% ipython --no-banner

In [1]: import numpy as np

In [2]: np.set_printoptions(suppress=True, linewidth=160)

In [3]: rd = lambda a: np.round(a, 1) + 0

In [4]: mat = np.load("test10.npy")

In [5]: mat
Out[5]: 
array([[ 1, -5, -3,  2,  3,  0,  1,  0,  1],
       [-2,  3,  2,  0,  4,  5, -5,  3,  0],
       [ 1,  4,  2, -3, -5, -4,  2,  0, -1],
       [ 5,  2, -4, -2, -5, -1, -1,  4,  5],
       [ 3, -4, -2, -4,  4,  3, -1,  3,  1],
       [-2,  1, -2, -5, -1, -1, -2,  5,  5],
       [ 2,  3, -3, -5,  2, -2, -5,  5,  0],
       [ 5, -1,  4, -1, -3, -5,  2,  1, -4],
       [-5,  1, -1,  0, -4, -3, -5, -4, -4]])

In [6]: rng = np.random.default_rng(66110)

In [7]: idx = rng.permutation(9)

In [8]: idx
Out[8]: array([5, 1, 8, 7, 2, 4, 3, 0, 6])

In [9]: other = mat[idx][:, idx]

In [10]: np.diag(other)
Out[10]: array([-1,  3, -4,  1,  2,  4, -2,  1, -5])

In [11]: np.trace(other)
Out[11]: np.int64(-1)

In [12]: rd(np.sort(np.abs(np.linalg.eigvals(other))))
Out[12]: array([ 0.3,  4.2,  4.8,  6.8,  6.8,  7.9,  7.9, 10.2, 10.2])

In [13]: r0 = np.array([2, 3])

In [14]: np.correlate(mat[6], mat[3], "full")
Out[14]: array([ 10,  23,  -5, -42, -20, -13, -29,  28,  55,  35,  -9, -28,  16, -40, -15,  25,   0])

In [15]: np.convolve(mat[6], r0)
Out[15]: array([  4,  12,   3, -19, -11,   2, -16,  -5,  15,   0])

In [16]: np.array([np.convolve(row, r0, "same") for row in mat])
Out[16]: 
array([[  2,  -7, -21,  -5,  12,   9,   2,   3,   2],
       [ -4,   0,  13,   6,   8,  22,   5,  -9,   9],
       [  2,  11,  16,   0, -19, -23,  -8,   6,  -2],
       [ 10,  19,  -2, -16, -16, -17,  -5,   5,  22],
       [  6,   1, -16, -14,  -4,  18,   7,   3,  11],
       [ -4,  -4,  -1, -16, -17,  -5,  -7,   4,  25],
       [  4,  12,   3, -19, -11,   2, -16,  -5,  15],
       [ 10,  13,   5,  10,  -9, -19, -11,   8,  -5],
       [-10, -13,   1,  -3,  -8, -18, -19, -23, -20]])

In [17]: C2 = mat.T @ mat

In [18]: C2
Out[18]: 
array([[ 98, -15,  -8, -28, -12, -22,  34,  48,  18],
       [-15,  82,  13, -29, -45, -20, -34,  20,   2],
       [ -8,  13,  67,  25, -11,  -9,  29, -33, -49],
       [-28, -29,  25,  84,  13,  22,  35, -71, -30],
       [-12, -45, -11,  13, 121,  81, -20,  22,  10],
       [-22, -20,  -9,  22,  81,  90, -18,  12,  29],
       [ 34, -34,  29,  35, -20, -18,  90, -35,  -5],
       [ 48,  20, -33, -71,  22,  12, -35, 101,  60],
       [ 18,   2, -49, -30,  10,  29,  -5,  60,  85]])

In [19]: (mat @ mat.T).shape
Out[19]: (9, 9)

In [20]: np.allclose(C2, C2.T)
Out[20]: True

In [21]: M = np.loadtxt("a.csv", delimiter=",")

In [22]: M
Out[22]: 
array([[ -0.6,   1.2,  -0.9,   1.5,   0. ,   0. ,   0. ,   0.5],
       [  0.2,  -1.6,  -1.2,   0.6,   1.3,  -0.4,   0.8,   0. ],
       [  0.9,   0.2,  -1.6,   2.4,  -1.3,  -0.6,   0.6,  -1.8],
       [  1.6,  -1.3,  -0.2,   1.4,   0.5,   0.4,   0.6,  -0.1],
       [ -0.8,   0.1,  -0.3,   0. ,  -0.6,  -1.9,  -0.1,  -0.3],
       [ -1.9,   1.2,  -0.7,  -0.1,   0.2,   0.5,  -0.3,   1.5],
       [ 28. , -18. ,   8. ,  20. ,  -8. ,   6. ,  38. , -36. ],
       [  0.8,   0.2,   0.6,   1.5,   1.5,   0. ,  -0.1,  -1.1],
       [  2. ,  -1.3,  -0.4,   0.2,   0.9,  -0.6,  -0.9,   0.6],
       [  0.2,   0.6,  -0.3,  -1. ,  -0.2,   0.6,   0.8,  -0.9],
       [  0.1,  -0.8,   1.6,   0.7,  -0.1,   0.5,  -0.3,   1.3],
       [  0.1,  -1. ,   0.5,  -0.5,  -0.3,   0.8,  -0.4,   1.6],
       [ -0.8,   0. ,  -0.6,  -0.2,   0.3,   0.8,   0.1,  -0.8],
       [  0.2,  -0.8,   0.1,   0.1,  -1.1,  -0.8,  -0.8,   1. ],
       [  0.3,   1.2,  -0.6,   0.9,  -0.7,   1.5,   0.4,   0.8],
       [ -0.1,  -0.5,  -1.4,  -0.1,  -0.1,  -2.7,   1.2,  -0.5],
       [ -0.3,   1. ,   1. ,   0.2,  -1.6,  -0.6,  -0.3,   1.5],
       [ -0.2,   0.5,   1.7,  -0.6,   0. ,  -0.1,  -0.5,   1.1],
       [ -0.2,  -0.1,  -1.5,   1.6,  -0.9,   0. ,   0.7,   0.4],
       [  1. ,   0.8,   1.1,  -2.7,   0.8,   1.1,   0. ,  -2. ],
       [  0.1,  -0.2,  -0.3,  -0.6,   0. ,   0.4,   1.7,  -0.5],
       [  0.2,   0.5,   0.7,  -0.2,  -0.8,   1.7,   0.4,   0.5],
       [  0.4,   1.5,   0.5,  -2.1,  -0.1,  -1. ,  -1.3,  -0.5],
       [  0.3,  -1.6,  -0.1,   0.9,   0.5,  -0.5,   1.1,  -0.2],
       [ -0.8,   0.6,  -0.3,  -0.5,   0.8,   1.2,  -0.4,  -1.8],
       [ -0.8,  -1.2,   0. ,   2.3,  -0.2,  -1. ,   0.3,  -0.3],
       [ -0.7,  -1.5,   0.2,   1.2,   0.3,  -0.8,   0.8,  -0.5],
       [ -0.2,  -2.2,   1.8,   0.6,  -0.7,   0.2,   1.4,   1.4],
       [  0.2,  -0.1,   0. ,   0.5,  -1.3,   0.6,  -0.3,   0.3],
       [ -2. ,   0. ,   1. ,   0.3,  -0.3,  -0.9,  -0.8,  -1.1],
       [  0.7,   2.3,   0.9,   1.5,  -2.1,   0.2,   1.3,  -0.2],
       [  0.3,   1.2,  -0.9,  -0.6,   0.2,  -0.3,  -0.8,  -2.1],
       [  0.4,   0.3,  -0.2,  -0.7,   1. ,   0.7,   0.2,   0.7],
       [  1.4,   0.2,  -1. ,  -1.3,  -1.9,   0.1,   0.7,   0.5],
       [  1. ,   1.2,  -0.9,  -0.1,   0. ,  -1.6,   1.4,  -1.1]])

In [23]: other = np.c_[M[:, :2] @ np.array([[-2, 4], [-1, -3]]), np.array([3, 3, 0, 2, 1, 2, 1, 0, 2, 0, 3, 2, 2, 3, 3, 0, 1, 3, 0, 2, 0, 2, 1, 3, 0, 1, 0, 2, 1, 3, 1, 3, 3, 3, 3])]

In [24]: rd(other)
Out[24]: 
array([[  0. ,  -6. ,   3. ],
       [  1.2,   5.6,   3. ],
       [ -2. ,   3. ,   0. ],
       [ -1.9,  10.3,   2. ],
       [  1.5,  -3.5,   1. ],
       [  2.6, -11.2,   2. ],
       [-38. , 166. ,   1. ],
       [ -1.8,   2.6,   0. ],
       [ -2.7,  11.9,   2. ],
       [ -1. ,  -1. ,   0. ],
       [  0.6,   2.8,   3. ],
       [  0.8,   3.4,   2. ],
       [  1.6,  -3.2,   2. ],
       [  0.4,   3.2,   3. ],
       [ -1.8,  -2.4,   3. ],
       [  0.7,   1.1,   0. ],
       [ -0.4,  -4.2,   1. ],
       [ -0.1,  -2.3,   3. ],
       [  0.5,  -0.5,   0. ],
       [ -2.8,   1.6,   2. ],
       [  0. ,   1. ,   0. ],
       [ -0.9,  -0.7,   2. ],
       [ -2.3,  -2.9,   1. ],
       [  1. ,   6. ,   3. ],
       [  1. ,  -5. ,   0. ],
       [  2.8,   0.4,   1. ],
       [  2.9,   1.7,   0. ],
       [  2.6,   5.8,   2. ],
       [ -0.3,   1.1,   1. ],
       [  4. ,  -8. ,   3. ],
       [ -3.7,  -4.1,   1. ],
       [ -1.8,  -2.4,   3. ],
       [ -1.1,   0.7,   3. ],
       [ -3. ,   5. ,   3. ],
       [ -3.2,   0.4,   3. ]])

In [25]: rd(np.linalg.norm(np.linalg.qr(M)[0].T @ other, axis=0) ** 2 / ((other ** 2).sum(axis=0) + 1e-12))
Out[25]: array([1. , 1. , 0.1])

In [26]: np.linalg.matrix_rank(other)
Out[26]: np.int64(3)

In [27]: rd(np.linalg.norm(other - M @ np.linalg.lstsq(M, other)[0], axis=0))
Out[27]: array([ 0. ,  0. , 11.8])

In [28]: np.linalg.matrix_rank(np.c_[M, other])
Out[28]: np.int64(9)

In [29]: rd(np.linalg.lstsq(M, other[:, 0])[0])
Out[29]: array([-2., -1.,  0.,  0.,  0.,  0.,  0.,  0.])
